>>> import numpy as np
>>> np.set_printoptions(suppress=True, linewidth=120)
>>> def rnd(a):
...     return np.round(a, 4) + 0
... 
>>> E = np.loadtxt("x.csv", delimiter=",")
>>> E
array([[ 1.,  0.,  2.,  0.,  2.,  0.],
       [ 0.,  0.,  3.,  2.,  2.,  1.],
       [ 3.,  2.,  1.,  0.,  2.,  3.],
       [ 0.,  1.,  0.,  1.,  0.,  3.],
       [ 2.,  2.,  0.,  3.,  1.,  2.],
       [ 3.,  2.,  0.,  3.,  1.,  2.],
       [ 2.,  1.,  3.,  3.,  0.,  1.],
       [ 3.,  3.,  3.,  1.,  1.,  3.],
       [ 3.,  3.,  2.,  2.,  3.,  3.],
       [ 0.,  2.,  1.,  1.,  1.,  2.],
       [ 2.,  3.,  2.,  3.,  1.,  2.],
       [ 1.,  0., 14.,  8., 10.,  4.]])
>>> Ac = (E - E.mean(axis=0)) / E.std(axis=0)
>>> np.argwhere(np.abs(Ac) > 2)
array([[ 0,  5],
       [11,  2],
       [11,  3],
       [11,  4]])
>>> c = np.linalg.lstsq(np.delete(Ac, 2, axis=1), Ac[:, 2])[0]
>>> print(rnd(c))
[-0.0201 -0.0998  0.2625  0.6824  0.0058]
>>> np.abs(c).argmax()
np.int64(3)
>>> Z = E[[4, 11]].astype(float)
>>> for _ in range(6):
...     labels = np.linalg.norm(E[:, None] - Z, axis=-1).argmin(axis=1)
...     Z = np.array([E[labels == j].mean(axis=0) for j in range(2)])
... 
>>> labels
array([0, 0, 0, 0, 0, 0, 0, 0, 0, 0, 0, 1])
>>> np.bincount(labels)
array([11,  1])
>>> rnd(Z[1] - Z[0])
array([-0.7273, -1.7273, 12.4545,  6.2727,  8.7273,  2.    ])
>>> np.abs(Z[1] - Z[0]).argmax()
np.int64(2)
>>> rnd(Z)
array([[ 1.7273,  1.7273,  1.5455,  1.7273,  1.2727,  2.    ],
       [ 1.    ,  0.    , 14.    ,  8.    , 10.    ,  4.    ]])
>>> dist = np.linalg.norm(E[:, None] - E[None], axis=-1)
>>> np.linalg.matrix_rank(dist ** 2)
np.int64(8)
>>> dist.mean(axis=1).argmax()
np.int64(11)
>>> Ac = E - E.mean(axis=0)
>>> left, s, Vh = np.linalg.svd(Ac, full_matrices=False)
>>> print(rnd((s ** 2).sum() ** 2 / (s ** 4).sum()))
1.5062
>>> print(np.searchsorted(np.cumsum(s ** 2) / (s ** 2).sum(), 0.9) + 1)
3
>>> np.abs(left[:, 0]).argmax()
np.int64(11)
>>> np.linalg.matrix_rank(Ac)
np.int64(6)
>>> rnd(Vh[0] * np.sign(Vh[0, np.abs(Vh[0]).argmax()]))
array([-0.0335, -0.0994,  0.7579,  0.3696,  0.5172,  0.102 ])
>>> rnd(s)
array([16.3374,  5.4163,  3.9587,  2.9989,  2.6417,  1.59  ])
>>> M2 = np.array([[-1.2, -1.4],
...     [0.4, -1.3],
...     [-1.5, -1.7],
...     [-1.9, -1.2],
...     [0.2, 1.4],
...     [-1.3, 1.1],
...     [0.4, -0.1],
...     [0.8, -0.2]])
>>> Z = np.array([[0.5, -0.1, 0.4, -1.0, 0.7, -0.3, 2.3, 1.9, 1.0, -0.1],
...     [0.6, -2.6, 0.5, 1.5, -0.1, 1.3, -0.4, -0.4, 0.3, -0.5]])
>>> feats = M2 @ Z
>>> rnd(feats)
array([[-1.44,  3.76, -1.18, -0.9 , -0.7 , -1.46, -2.2 , -1.72, -1.62,  0.82],
       [-0.58,  3.34, -0.49, -2.35,  0.41, -1.81,  1.44,  1.28,  0.01,  0.61],
       [-1.77,  4.57, -1.45, -1.05, -0.88, -1.76, -2.77, -2.17, -2.01,  1.  ],
       [-1.67,  3.31, -1.36,  0.1 , -1.21, -0.99, -3.89, -3.13, -2.26,  0.79],
       [ 0.94, -3.66,  0.78,  1.9 ,  0.  ,  1.76, -0.1 , -0.18,  0.62, -0.72],
       [ 0.01, -2.73,  0.03,  2.95, -1.02,  1.82, -3.43, -2.91, -0.97, -0.42],
       [ 0.14,  0.22,  0.11, -0.55,  0.29, -0.25,  0.96,  0.8 ,  0.37,  0.01],
       [ 0.28,  0.44,  0.22, -1.1 ,  0.58, -0.5 ,  1.92,  1.6 ,  0.74,  0.02]])
>>> C2 = np.cov(E, rowvar=False)
>>> print(rnd(np.corrcoef(E[:, 0], E[:, 5])[0, 1]))
0.2429
>>> x = np.array([3, 3, 3, 3, 2, 1])
>>> y = E @ x
>>> print(rnd(np.linalg.pinv(E) @ E))
[[1. 0. 0. 0. 0. 0.]
 [0. 1. 0. 0. 0. 0.]
 [0. 0. 1. 0. 0. 0.]
 [0. 0. 0. 1. 0. 0.]
 [0. 0. 0. 0. 1. 0.]
 [0. 0. 0. 0. 0. 1.]]
>>> rng = np.random.default_rng(9980)
>>> y = y + 0.02 * rng.normal(size=12)
>>> rnd(y)
array([13.0098, 19.987 , 25.0212,  8.9829, 24.9701, 28.0122, 27.9691, 34.9859, 39.0272, 16.0147, 33.999 , 92.99  ])
>>> c, *_ = np.linalg.lstsq(E, y)
>>> print(c.round())
[3. 3. 3. 3. 2. 1.]
>>> rnd(np.linalg.norm(y - E @ c))
np.float64(0.0359)
>>> [round(float(np.linalg.norm(np.linalg.solve(E.T @ E + lam * np.eye(6), E.T @ y))), 2) for lam in (0, 1, 10, 100)]
[6.4, 6.29, 5.93, 4.79]
>>> r0, g = E[9], E[6]
>>> r0 @ r0
np.float64(11.0)
>>> r0 @ g
np.float64(10.0)
>>> p = (r0 @ g) / (r0 @ r0) * r0
>>> (g - p) @ r0
np.float64(0.0)
>>> print(rnd(g - p))
[ 2.     -0.8182  2.0909  2.0909 -0.9091 -0.8182]
>>> np.linalg.matrix_rank(np.outer(r0, g))
np.int64(1)
>>> Ac = E - E.mean(axis=0)
>>> vecs = np.linalg.svd(Ac)[2][:2]
>>> M2 = Ac - Ac @ vecs.T @ vecs
>>> print(rnd(np.cov(Ac @ vecs.T, rowvar=False)))
[[24.2645  0.    ]
 [ 0.      2.6669]]
>>> rnd(np.linalg.norm(M2) / np.linalg.norm(Ac))
np.float64(0.3216)
>>> labels = E[:, 2] > np.median(E[:, 2])
>>> r0 = E[labels].mean(axis=0) - E[~labels].mean(axis=0)
>>> print(labels.astype(int))
[0 1 0 0 0 0 1 1 0 0 0 1]
>>> print(rnd((((E - E.mean(axis=0)) @ r0 > 0) == labels).mean()))
0.8333
>>> np.argsort(-np.abs(r0).round(6), kind="stable")
array([2, 3, 4, 1, 0, 5])
>>> A = np.load("case2.npy")
>>> A
array([[-0.4639, -1.7913, -3.7555,  0.1576,  2.7284, -0.0589],
       [-0.929 ,  1.1347,  2.1385, -2.3719, -3.5413,  0.3304],
       [ 4.0796, -1.0127,  1.5847,  1.1423, -1.7961, -0.5374],
       [-3.6484, -0.7701, -0.5471,  2.524 , -2.0585, -0.4348],
       [-2.618 ,  0.8553, -2.2983,  0.1704, -0.1426, -3.476 ],
       [ 1.9371,  3.3585,  0.5712, -0.0302,  1.5133, -2.7112],
       [ 1.6202, -1.1714,  4.2312,  0.3273,  1.6731, -0.4398],
       [-1.0087,  0.7864, -3.6196,  0.6254,  0.8339,  3.0292],
       [ 2.1394, -1.7246,  2.491 ,  3.0721, -0.552 , -1.225 ],
       [-4.1936, -1.9247,  0.6947, -1.7399, -0.2106, -0.3932],
       [-3.3405,  0.5286,  3.2045, -1.5824, -0.4068, -0.7893],
       [ 1.0739, -1.8643,  0.5206, -3.9603, -1.9867, -0.6849],
       [-2.1024,  0.1316,  1.1069, -1.8739, -1.5907, -3.6463],
       [-0.6367, -4.0939,  0.7887,  1.1319,  0.6088,  2.3582],
       [ 0.9277, -1.7872, -1.275 ,  1.6111,  3.8351,  1.42  ],
       [ 3.6995,  1.4419,  0.0611, -0.7176, -2.1273,  2.047 ],
       [-2.1139,  0.8017, -2.3509,  0.9087,  3.6118,  0.7006],
       [ 0.4371, -3.256 , -2.4341,  1.3909,  2.2154, -1.1999],
       [-3.5428,  0.4484,  0.0092, -2.4554, -0.6732, -2.4011],
       [-0.8681, -0.1154, -3.0906, -0.9567,  1.8485, -3.217 ],
       [ 0.1845,  3.8356, -0.3451,  1.7977, -2.5063, -0.7885],
       [ 0.5977, -0.6226, -2.394 , -3.9981, -0.9226,  1.2991]])
>>> M2 = np.array([[2, 2, 0], [3, 0, 0], [0, 2, 2], [1, 0, 3], [1, 2, 2], [0, 0, 1]])
>>> print(rnd(np.einsum("ij->j", A)))
[ -8.7693  -6.8115  -4.7079  -4.827    0.3536 -10.8188]
>>> M2 @ A
Traceback (most recent call last):
  File "<python-input-65>", line 1, in <module>
    M2 @ A
    ~~~^~~
ValueError: matmul: Input operand 1 has a mismatch in its core dimension 0, with gufunc signature (n?,k),(k,m?)->(n?,m?) (size 22 is different from 3)
>>> labels = A[:, 5] > np.median(A[:, 5])
>>> r0 = A[labels].mean(axis=0) - A[~labels].mean(axis=0)
>>> labels.astype(int)
array([1, 1, 0, 1, 0, 0, 1, 1, 0, 1, 0, 0, 0, 1, 1, 1, 1, 0, 0, 0, 0, 1])
>>> t = np.radians(180)
>>> Rm = np.eye(6)
>>> Rm[4, 4] = Rm[5, 5] = np.cos(t)
>>> Rm[4, 5], Rm[5, 4] = -np.sin(t), np.sin(t)
>>> rnd(Rm)
array([[ 1.,  0.,  0.,  0.,  0.,  0.],
       [ 0.,  1.,  0.,  0.,  0.,  0.],
       [ 0.,  0.,  1.,  0.,  0.,  0.],
       [ 0.,  0.,  0.,  1.,  0.,  0.],
       [ 0.,  0.,  0.,  0., -1.,  0.],
       [ 0.,  0.,  0.,  0.,  0., -1.]])
>>> M2 = E @ Rm.T
>>> rnd(np.linalg.svd(E, compute_uv=False)), rnd(np.linalg.svd(M2, compute_uv=False))
(array([22.5827,  9.7161,  3.9602,  3.0383,  2.6733,  1.5992]), array([22.5827,  9.7161,  3.9602,  3.0383,  2.6733,  1.5992]))
>>> np.allclose(np.linalg.norm(E, axis=1), np.linalg.norm(M2, axis=1))
True
>>> rnd(np.linalg.det(Rm)), np.trace(Rm)
(np.float64(1.0), np.float64(2.0))
>>> Ac = A - A.mean(axis=0)
>>> left, s, Vh = np.linalg.svd(Ac, full_matrices=False)
>>> print(rnd(Ac.mean(axis=0)))
[0. 0. 0. 0. 0. 0.]
>>> (np.sign(left[:, 0]) == np.sign(left[0, 0])).astype(int)
array([1, 0, 0, 1, 1, 0, 0, 1, 0, 0, 0, 0, 0, 1, 1, 0, 1, 1, 0, 1, 0, 0])
>>> rnd((s ** 2).sum() ** 2 / (s ** 4).sum())
np.float64(4.9198)
>>> np.abs(Vh[0]).argmax()
np.int64(4)
>>> rnd(s)
array([12.3942, 11.628 ,  9.0881,  8.6452,  7.4448,  5.951 ])
>>> M2 = E + rng.integers(-2, 3, (12, 2)) @ rng.integers(-2, 3, (2, 6))
>>> M2
array([[-3.,  2.,  1., -2.,  2.,  1.],
       [-2.,  4.,  4., -2.,  2., -3.],
       [ 9.,  0.,  3.,  2.,  2.,  0.],
       [-2.,  3.,  0., -1.,  0.,  2.],
       [ 2.,  4.,  1.,  1.,  1., -1.],
       [ 3.,  2.,  0.,  3.,  1.,  2.],
       [ 4., -1.,  3.,  5.,  0.,  2.],
       [ 9., -1.,  4.,  5.,  1.,  3.],
       [ 1.,  1.,  0.,  4.,  3.,  8.],
       [ 0., -2., -1.,  5.,  1.,  8.],
       [ 0.,  1.,  0.,  5.,  1.,  7.],
       [-7.,  4., 12.,  4., 10.,  6.]])
>>> print(np.linalg.matrix_rank(M2 - E, tol=1e-8))
2
>>> M2 - E
array([[-4.,  2., -1., -2.,  0.,  1.],
       [-2.,  4.,  1., -4.,  0., -4.],
       [ 6., -2.,  2.,  2.,  0., -3.],
       [-2.,  2.,  0., -2.,  0., -1.],
       [ 0.,  2.,  1., -2.,  0., -3.],
       [ 0.,  0.,  0.,  0.,  0.,  0.],
       [ 2., -2.,  0.,  2.,  0.,  1.],
       [ 6., -4.,  1.,  4.,  0.,  0.],
       [-2., -2., -2.,  2.,  0.,  5.],
       [ 0., -4., -2.,  4.,  0.,  6.],
       [-2., -2., -2.,  2.,  0.,  5.],
       [-8.,  4., -2., -4.,  0.,  2.]])
>>> print(rnd(np.linalg.svd(M2 - E, compute_uv=False)))
[17.374  14.3229  0.      0.      0.      0.    ]
